$ python -q
>>> import numpy as np
>>> np.set_printoptions(precision=3, suppress=True, linewidth=120)
>>> def rd(a):
...     return np.round(a, 3) + 0
... 
>>> feats = np.array([[-8, 0, -3, 1, -2, 6, -6, -2, 6, -9, 0, -4, 2],
...     [-5, 2, 6, -9, -3, -5, -5, 7, 4, 4, -5, -3, 6],
...     [3, 7, -4, 0, -7, -7, -6, -6, 4, 6, -6, -4, 5],
...     [-6, 1, 8, 8, 1, -2, -9, -7, 3, -3, -6, -6, -9],
...     [9, -4, -6, -3, 5, -8, 2, 2, 0, -6, 7, -6, -8],
...     [3, 7, -6, -5, -7, 7, -9, -4, 0, 6, 8, -4, -2],
...     [-3, -1, -3, -3, 1, 2, -8, 7, 9, -7, 9, -5, 4],
...     [5, 4, 0, -3, 5, 9, -6, 1, 8, -9, 1, 4, -3]])
>>> feats[:, 0] = 4 * feats[:, 5]
>>> feats
array([[ 24,   0,  -3,   1,  -2,   6,  -6,  -2,   6,  -9,   0,  -4,   2],
       [-20,   2,   6,  -9,  -3,  -5,  -5,   7,   4,   4,  -5,  -3,   6],
       [-28,   7,  -4,   0,  -7,  -7,  -6,  -6,   4,   6,  -6,  -4,   5],
       [ -8,   1,   8,   8,   1,  -2,  -9,  -7,   3,  -3,  -6,  -6,  -9],
       [-32,  -4,  -6,  -3,   5,  -8,   2,   2,   0,  -6,   7,  -6,  -8],
       [ 28,   7,  -6,  -5,  -7,   7,  -9,  -4,   0,   6,   8,  -4,  -2],
       [  8,  -1,  -3,  -3,   1,   2,  -8,   7,   9,  -7,   9,  -5,   4],
       [ 36,   4,   0,  -3,   5,   9,  -6,   1,   8,  -9,   1,   4,  -3]])
>>> G = feats.T @ feats
>>> np.allclose(G, G.T)
True
>>> (feats @ feats.T).shape
(8, 8)
>>> blk = np.stack([feats, -3 * feats, feats[::-1]])
>>> (blk @ feats.T).shape
(3, 8, 8)
>>> rd(np.linalg.norm(blk, axis=(1, 2)))
array([ 88.572, 265.716,  88.572])
>>> np.linalg.matrix_rank(blk.reshape(3, -1))
np.int64(2)
>>> out = feats[0, 0] * feats[1:] - np.outer(feats[1:, 0], feats[0])
>>> out
array([[   0,   48,   84, -196, -112,    0, -240,  128,  216,  -84, -120, -152,  184],
       [   0,  168, -180,   28, -224,    0, -312, -200,  264, -108, -144, -208,  176],
       [   0,   24,  168,  200,    8,    0, -264, -184,  120, -144, -144, -176, -200],
       [   0,  -96, -240,  -40,   56,    0, -144,  -16,  192, -432,  168, -272, -128],
       [   0,  168,  -60, -148, -112,    0,  -48,  -40, -168,  396,  192,   16, -104],
       [   0,  -24,  -48,  -80,   40,    0, -144,  184,  168,  -96,  216,  -88,   80],
       [   0,   96,  108, -108,  192,    0,   72,   96,  -24,  108,   24,  240, -144]])
>>> rd(feats[:, 0] / feats[0, 0])
array([ 1.   , -0.833, -1.167, -0.333, -1.333,  1.167,  0.333,  1.5  ])
>>> np.linalg.matrix_rank(out), np.linalg.matrix_rank(feats)
(np.int64(7), np.int64(8))
>>> t = np.deg2rad(60)
>>> data = np.eye(11)
>>> data[np.ix_([5, 8], [5, 8])] = [[np.cos(t), -np.sin(t)], [np.sin(t), np.cos(t)]]
>>> rd(data)
array([[ 1.   ,  0.   ,  0.   ,  0.   ,  0.   ,  0.   ,  0.   ,  0.   ,  0.   ,  0.   ,  0.   ],
       [ 0.   ,  1.   ,  0.   ,  0.   ,  0.   ,  0.   ,  0.   ,  0.   ,  0.   ,  0.   ,  0.   ],
       [ 0.   ,  0.   ,  1.   ,  0.   ,  0.   ,  0.   ,  0.   ,  0.   ,  0.   ,  0.   ,  0.   ],
       [ 0.   ,  0.   ,  0.   ,  1.   ,  0.   ,  0.   ,  0.   ,  0.   ,  0.   ,  0.   ,  0.   ],
       [ 0.   ,  0.   ,  0.   ,  0.   ,  1.   ,  0.   ,  0.   ,  0.   ,  0.   ,  0.   ,  0.   ],
       [ 0.   ,  0.   ,  0.   ,  0.   ,  0.   ,  0.5  ,  0.   ,  0.   , -0.866,  0.   ,  0.   ],
       [ 0.   ,  0.   ,  0.   ,  0.   ,  0.   ,  0.   ,  1.   ,  0.   ,  0.   ,  0.   ,  0.   ],
       [ 0.   ,  0.   ,  0.   ,  0.   ,  0.   ,  0.   ,  0.   ,  1.   ,  0.   ,  0.   ,  0.   ],
       [ 0.   ,  0.   ,  0.   ,  0.   ,  0.   ,  0.866,  0.   ,  0.   ,  0.5  ,  0.   ,  0.   ],
       [ 0.   ,  0.   ,  0.   ,  0.   ,  0.   ,  0.   ,  0.   ,  0.   ,  0.   ,  1.   ,  0.   ],
       [ 0.   ,  0.   ,  0.   ,  0.   ,  0.   ,  0.   ,  0.   ,  0.   ,  0.   ,  0.   ,  1.   ]])
>>> rd(np.linalg.det(data))
np.float64(1.0)
>>> t = np.radians(120)
>>> R = np.eye(11)
>>> R[2, 2] = R[7, 7] = np.cos(t)
>>> R[2, 7], R[7, 2] = -np.sin(t), np.sin(t)
>>> rd(R)
array([[ 1.   ,  0.   ,  0.   ,  0.   ,  0.   ,  0.   ,  0.   ,  0.   ,  0.   ,  0.   ,  0.   ],
       [ 0.   ,  1.   ,  0.   ,  0.   ,  0.   ,  0.   ,  0.   ,  0.   ,  0.   ,  0.   ,  0.   ],
       [ 0.   ,  0.   , -0.5  ,  0.   ,  0.   ,  0.   ,  0.   , -0.866,  0.   ,  0.   ,  0.   ],
       [ 0.   ,  0.   ,  0.   ,  1.   ,  0.   ,  0.   ,  0.   ,  0.   ,  0.   ,  0.   ,  0.   ],
       [ 0.   ,  0.   ,  0.   ,  0.   ,  1.   ,  0.   ,  0.   ,  0.   ,  0.   ,  0.   ,  0.   ],
       [ 0.   ,  0.   ,  0.   ,  0.   ,  0.   ,  1.   ,  0.   ,  0.   ,  0.   ,  0.   ,  0.   ],
       [ 0.   ,  0.   ,  0.   ,  0.   ,  0.   ,  0.   ,  1.   ,  0.   ,  0.   ,  0.   ,  0.   ],
       [ 0.   ,  0.   ,  0.866,  0.   ,  0.   ,  0.   ,  0.   , -0.5  ,  0.   ,  0.   ,  0.   ],
       [ 0.   ,  0.   ,  0.   ,  0.   ,  0.   ,  0.   ,  0.   ,  0.   ,  1.   ,  0.   ,  0.   ],
       [ 0.   ,  0.   ,  0.   ,  0.   ,  0.   ,  0.   ,  0.   ,  0.   ,  0.   ,  1.   ,  0.   ],
       [ 0.   ,  0.   ,  0.   ,  0.   ,  0.   ,  0.   ,  0.   ,  0.   ,  0.   ,  0.   ,  1.   ]])
>>> out = data @ R.T
>>> np.allclose(np.linalg.norm(data, axis=1), np.linalg.norm(out, axis=1))
True
>>> np.allclose(R, R.T)
False
>>> rd(R @ R)
array([[ 1.   ,  0.   ,  0.   ,  0.   ,  0.   ,  0.   ,  0.   ,  0.   ,  0.   ,  0.   ,  0.   ],
       [ 0.   ,  1.   ,  0.   ,  0.   ,  0.   ,  0.   ,  0.   ,  0.   ,  0.   ,  0.   ,  0.   ],
       [ 0.   ,  0.   , -0.5  ,  0.   ,  0.   ,  0.   ,  0.   ,  0.866,  0.   ,  0.   ,  0.   ],
       [ 0.   ,  0.   ,  0.   ,  1.   ,  0.   ,  0.   ,  0.   ,  0.   ,  0.   ,  0.   ,  0.   ],
       [ 0.   ,  0.   ,  0.   ,  0.   ,  1.   ,  0.   ,  0.   ,  0.   ,  0.   ,  0.   ,  0.   ],
       [ 0.   ,  0.   ,  0.   ,  0.   ,  0.   ,  1.   ,  0.   ,  0.   ,  0.   ,  0.   ,  0.   ],
       [ 0.   ,  0.   ,  0.   ,  0.   ,  0.   ,  0.   ,  1.   ,  0.   ,  0.   ,  0.   ,  0.   ],
       [ 0.   ,  0.   , -0.866,  0.   ,  0.   ,  0.   ,  0.   , -0.5  ,  0.   ,  0.   ,  0.   ],
       [ 0.   ,  0.   ,  0.   ,  0.   ,  0.   ,  0.   ,  0.   ,  0.   ,  1.   ,  0.   ,  0.   ],
       [ 0.   ,  0.   ,  0.   ,  0.   ,  0.   ,  0.   ,  0.   ,  0.   ,  0.   ,  1.   ,  0.   ],
       [ 0.   ,  0.   ,  0.   ,  0.   ,  0.   ,  0.   ,  0.   ,  0.   ,  0.   ,  0.   ,  1.   ]])
>>> np.allclose(R @ R.T, R.T @ R)
True
>>> np.trace(R)
np.float64(8.0)
>>> rd(np.abs(np.linalg.eigvals(R)).max())
np.float64(1.0)
>>> rd(np.sort(np.abs(np.linalg.eigvals(R))))
array([1., 1., 1., 1., 1., 1., 1., 1., 1., 1., 1.])
>>> arr = np.array([[0.0, 0.0, 0.0, 1.0, 0.0, -1.0, 1.0, 2.0],
...     [0.0, 0.0, 0.0, -1.0, -1.0, -2.0, 2.0, 0.0],
...     [0.0, 0.0, 0.0, 0.0, -1.0, -1.0, 2.0, -2.0],
...     [1.0, -1.0, 0.0, 0.0, 0.0, 0.0, 0.0, 0.0],
...     [0.0, -1.0, -1.0, 0.0, 0.0, 0.0, 0.0, 0.0],
...     [-1.0, -2.0, -1.0, 0.0, 0.0, 0.0, 0.0, 0.0],
...     [1.0, 2.0, 2.0, 0.0, 0.0, 0.0, 0.0, 0.0],
...     [2.0, 0.0, -2.0, 0.0, 0.0, 0.0, 0.0, 0.0]])
>>> rng = np.random.default_rng(6)
>>> labels = rng.permutation(8)
>>> labels
array([2, 5, 3, 7, 0, 4, 1, 6])
>>> out = arr[labels][:, labels]
>>> np.trace(out)
np.float64(0.0)
